$ ipython --no-banner

In [1]: import numpy as np

In [2]: from numpy import linalg as LA

In [3]: np.set_printoptions(precision=1, suppress=True, linewidth=160)

In [4]: r0 = np.array([2, 3, 2]) + 0.5

In [5]: X = np.eye(3) - 2 * np.outer(r0, r0) / (r0 @ r0)

In [6]: X.round(1) + 0
Out[6]: 
array([[ 0.5, -0.7, -0.5],
       [-0.7,  0. , -0.7],
       [-0.5, -0.7,  0.5]])

In [7]: C2 = X.T @ X

In [8]: C2.round(1) + 0
Out[8]: 
array([[1., 0., 0.],
       [0., 1., 0.],
       [0., 0., 1.]])

In [9]: LA.eigvalsh(C2)[::-1]
Out[9]: array([1., 1., 1.])

In [10]: print(LA.matrix_rank(C2))
3

In [11]: rng = np.random.default_rng(888)

In [12]: z = rng.permutation(3)

In [13]: other = X[:, z] * rng.choice([-1, 1], 3)

In [14]: other.round(1) + 0
Out[14]: 
array([[-0.7, -0.5, -0.5],
       [ 0. ,  0.7, -0.7],
       [-0.7,  0.5,  0.5]])

In [15]: Uu, _, VT = LA.svd(X.T @ other)

In [16]: z
Out[16]: array([1, 0, 2])

In [17]: ev, V = LA.eigh(X)

In [18]: x = np.array([4, -2, 1])

In [19]: np.round(V * np.abs(ev) @ V.T, 1) + 0
Out[19]: 
array([[1., 0., 0.],
       [0., 1., 0.],
       [0., 0., 1.]])

In [20]: print(LA.eigvalsh(X[1:, 1:]))
[-0.5  1. ]

In [21]: x = np.array([3, 2, 2])

In [22]: a = np.maximum(X @ x, 0)

In [23]: print(X * (a > 1e-9)[:, None])
[[ 0. -0. -0.]
 [-0.  0. -0.]
 [-0. -0.  0.]]

In [24]: a
Out[24]: array([0., 0., 0.])

In [25]: np.maximum(X @ (3 * x), 0)
Out[25]: array([0., 0., 0.])

In [26]: np.tanh(X @ x)
Out[26]: array([-0.7, -1. , -1. ])

In [27]: np.flatnonzero(a > 1e-9)
Out[27]: array([], dtype=int64)

In [28]: Z = np.array([[5, 3, 8, 5, 5], [5, 9, 6, 9, 9]])

In [29]: A = rng.normal(size=(24, 2)) @ Z + np.array([2, 0, 0, 2, 1])

In [30]: A
Out[30]: 
array([[ 12.3,  11.6,  14.7,  15.9,  14.9],
       [ -3.7,  -9.2,  -7.1,  -7.5,  -8.5],
       [  3.2,  -0.8,   2.5,   2.2,   1.2],
       [  2. ,  10.1,  -3.4,   8.8,   7.8],
       [  2.1,   0.1,   0.1,   2.1,   1.1],
       [-12.9, -17. , -21.2, -18.3, -19.3],
       [ -1.7, -11. ,  -3. ,  -7.5,  -8.5],
       [ -5.2,  -8.4, -10.2,  -7.9,  -8.9],
       [  5.9,  10.6,   3.5,  11.4,  10.4],
       [ -2.9,  -7. ,  -6.5,  -5.6,  -6.6],
       [ -9.7, -10.3, -17.7, -11.9, -12.9],
       [  3.2,   5.2,   0.5,   6.2,   5.2],
       [  3. ,   0.3,   1.8,   2.8,   1.8],
       [ 13.4,  13.4,  16. ,  17.8,  16.8],
       [ -8.4, -10.4, -15.3, -11.2, -12.2],
       [ 10.7,  10.7,  12.1,  14.3,  13.3],
       [  9.2,   8.1,  10.3,  11.7,  10.7],
       [  2.8,   2.8,   0.5,   4.4,   3.4],
       [  8.3,   4.4,   9.9,   8.7,   7.7],
       [ 14.4,  19.5,  15.8,  22.4,  21.4],
       [ -2.2,  -4.7,  -6. ,  -3.7,  -4.7],
       [ 10.1,  17.4,   8.8,  18.5,  17.5],
       [ 12.1,  12.2,  14. ,  16.1,  15.1],
       [  3.5,  -1.4,   3.2,   2. ,   1. ]])

In [31]: Uu, sv, VT = LA.svd(A)

In [32]: V = VT[:(sv > 1e-8).sum()]

In [33]: x = A[13] + 3 * A[20] + rng.integers(2) * np.eye(5)[1]

In [34]: x
Out[34]: array([ 6.8, -0.8, -1.8,  6.8,  2.8])

In [35]: round(float(LA.norm(x - V.T @ V @ x)), 1)
Out[35]: 0.0

In [36]: np.diag(V.T @ V)
Out[36]: array([0.6, 0.7, 1. , 0.5, 0.3])

In [37]: LA.matrix_rank(np.vstack([A, x]))
Out[37]: np.int64(3)

In [38]: d = LA.norm(A[:, None] - A[None], axis=-1)

In [39]: (d + 1e9 * np.eye(24)).round(6).argmin(axis=1)
Out[39]: array([22,  7, 23, 11, 12, 10,  1,  1, 16, 20, 14, 17,  2, 22, 10, 22, 15, 11, 16, 13,  9, 22,  0,  2])

In [40]: d[2].round(6).argsort(kind="stable")[:4]
Out[40]: array([ 2, 23, 12,  4])

In [41]: d.mean(axis=1).argmax()
Out[41]: np.int64(5)

In [42]: LA.matrix_rank(d ** 2)
Out[42]: np.int64(4)

In [43]: d[:5, :5]
Out[43]: 
array([[ 0. , 47.5, 27.5, 23.2, 28.9],
       [47.5,  0. , 20. , 30.8, 18.8],
       [27.5, 20. ,  0. , 15.5,  2.8],
       [23.2, 30.8, 15.5,  0. , 14.3],
       [28.9, 18.8,  2.8, 14.3,  0. ]])

In [44]: K = np.load("dump.npy")

In [45]: K
Out[45]: 
array([[ 3,  3,  3,  3,  3],
       [ 3,  6,  6,  6,  6],
       [ 3,  6,  9,  9,  9],
       [ 3,  6,  9, 12, 12],
       [ 3,  6,  9, 12, 15]])

In [46]: other = LA.inv(K)

In [47]: np.round(K @ other, 1) + 0
Out[47]: 
array([[1., 0., 0., 0., 0.],
       [0., 1., 0., 0., 0.],
       [0., 0., 1., 0., 0.],
       [0., 0., 0., 1., 0.],
       [0., 0., 0., 0., 1.]])

In [48]: print(np.round(LA.cond(K), 1))
45.5

In [49]: np.round(LA.det(K) * other, 1) + 0
Out[49]: 
array([[162., -81.,   0.,   0.,   0.],
       [-81., 162., -81.,   0.,   0.],
       [  0., -81., 162., -81.,   0.],
       [  0.,   0., -81., 162., -81.],
       [  0.,   0.,   0., -81.,  81.]])

In [50]: print(LA.inv(other))
[[ 3.  3.  3.  3.  3.]
 [ 3.  6.  6.  6.  6.]
 [ 3.  6.  9.  9.  9.]
 [ 3.  6.  9. 12. 12.]
 [ 3.  6.  9. 12. 15.]]

In [51]: other.round(1) + 0
Out[51]: 
array([[ 0.7, -0.3,  0. ,  0. ,  0. ],
       [-0.3,  0.7, -0.3,  0. ,  0. ],
       [ 0. , -0.3,  0.7, -0.3,  0. ],
       [ 0. ,  0. , -0.3,  0.7, -0.3],
       [ 0. ,  0. ,  0. , -0.3,  0.3]])

In [52]: (np.abs(other) > 1e-9).astype(int)
Out[52]: 
array([[1, 1, 0, 0, 0],
       [1, 1, 1, 0, 0],
       [0, 1, 1, 1, 0],
       [0, 0, 1, 1, 1],
       [0, 0, 0, 1, 1]])

In [53]: x = np.ones(5)

In [54]: for _ in range(3):
    ...:     x = K @ x
    ...:     x /= LA.norm(x)
    ...:     print(round(x @ K @ x, 1))
    ...: 
37.0
37.0
37.0

In [55]: np.round(LA.eigvalsh(K)[-1], 1)
Out[55]: np.float64(37.0)

In [56]: ev, V = LA.eig(X)

In [57]: ev
Out[57]: array([ 1., -1.,  1.])

In [58]: print(round(float(np.prod(ev)), 1))
-1.0

In [59]: np.sort(LA.eigvals(LA.inv(X)))
Out[59]: array([-1.,  1.,  1.])

In [60]: np.round(X @ V[:, 0] - ev[0] * V[:, 0], 1) + 0
Out[60]: array([0., 0., 0.])

In [61]: M = np.array([[1.1, 0.4, -0.9, -2.4],
    ...:     [-0.3, -0.8, 1.0, -4.2],
    ...:     [0.5, 0.4, 0.4, -1.8],
    ...:     [0.0, -0.6, -0.3, 0.6],
    ...:     [1.6, 1.5, 1.1, 0.0],
    ...:     [0.6, -3.6, 0.0, -2.1],
    ...:     [-0.3, -1.2, -1.0, -5.1]])

In [62]: other = np.array([[1, 2, -6], [1, 1, -4], [2, -3, 6], [1, 1, -2]])

In [63]: M @ other
Out[63]: 
array([[-2.7,  2.9, -8.8],
       [-3.3, -8.6, 19.4],
       [-0.1, -1.6,  1.4],
       [-0.6,  0.9, -0.6],
       [ 5.3,  1.4, -9. ],
       [-5.1, -4.5, 15. ],
       [-8.6, -3.9, 10.8]])

In [64]: np.einsum("ij,ij->i", M, M)
Out[64]: array([ 7.9, 19.4,  3.8,  0.8,  6. , 17.7, 28.5])

In [65]: np.einsum("ij->j", M)
Out[65]: array([  3.2,  -3.9,   0.3, -15. ])

In [66]: LA.matrix_rank(M @ other)
Out[66]: np.int64(3)

In [67]: np.vstack([M, other.T]).shape
Out[67]: (10, 4)

In [68]: other.T @ M.T
Out[68]: 
array([[-2.7, -3.3, -0.1, -0.6,  5.3, -5.1, -8.6],
       [ 2.9, -8.6, -1.6,  0.9,  1.4, -4.5, -3.9],
       [-8.8, 19.4,  1.4, -0.6, -9. , 15. , 10.8]])
